% ipython --no-banner

In [1]: import numpy as np

In [2]: np.set_printoptions(precision=3, suppress=True, linewidth=200)

In [3]: tidy = lambda a: np.round(a, 3) + 0

In [4]: A = np.load("a.npy")

In [5]: A
Out[5]: 
array([[ 2, -2, -8],
       [ 9,  5, -1],
       [ 8,  4, -2]])

In [6]: tidy(np.trace(np.linalg.pinv(A) @ A))
Out[6]: np.float64(2.0)

In [7]: np.allclose(A[:-1].T @ np.linalg.lstsq(A[:-1].T, A[-1])[0], A[-1])
Out[7]: True

In [8]: np.linalg.lstsq(A[:-1].T, A[-1])[2]
Out[8]: np.int32(2)

In [9]: U, sig, VT = np.linalg.svd(A)

In [10]: tidy(sig)
Out[10]: array([14.017,  8.157,  0.   ])

In [11]: np.argmax(sig[:-1] / (sig[1:] + 1e-6)) + 1
Out[11]: np.int64(2)

In [12]: B = U[:, :2] @ np.diag(sig[:2]) @ VT[:2]

In [13]: tidy(np.abs(A - B).max())
Out[13]: np.float64(0.0)

In [14]: np.linalg.matrix_rank(B)
Out[14]: np.int64(2)

In [15]: tidy(np.linalg.norm(A - B, 2)), tidy(sig[2])
Out[15]: (np.float64(0.0), np.float64(0.0))

In [16]: np.linalg.matrix_rank(A, rtol=0.05)
Out[16]: np.int64(2)

In [17]: tidy(B)
Out[17]: 
array([[ 2., -2., -8.],
       [ 9.,  5., -1.],
       [ 8.,  4., -2.]])

In [18]: rank = np.linalg.matrix_rank(A)

In [19]: rank
Out[19]: np.int64(2)

In [20]: ns = np.linalg.svd(A)[2][rank:].T

In [21]: [int(np.linalg.matrix_rank(A[:i])) for i in range(1, len(A) + 1)]
Out[21]: [1, 2, 2]

In [22]: [int(np.linalg.matrix_rank(np.delete(A, i, axis=0))) for i in range(3)]
Out[22]: [2, 2, 2]

In [23]: np.linalg.matrix_rank(A.T @ A), np.linalg.matrix_rank(A @ A.T)
Out[23]: (np.int64(2), np.int64(2))

In [24]: tidy(ns[:, 0] / ns[np.abs(ns[:, 0]).round(6).argmax(), 0])
Out[24]: array([-0.6,  1. , -0.4])

In [25]: x = np.array([3, 4, 0])

In [26]: (A * x).sum(axis=1)
Out[26]: array([-2, 47, 40])

In [27]: A @ (2 * x)
Out[27]: array([-4, 94, 80])

In [28]: A @ np.eye(3)[0]
Out[28]: array([2., 9., 8.])
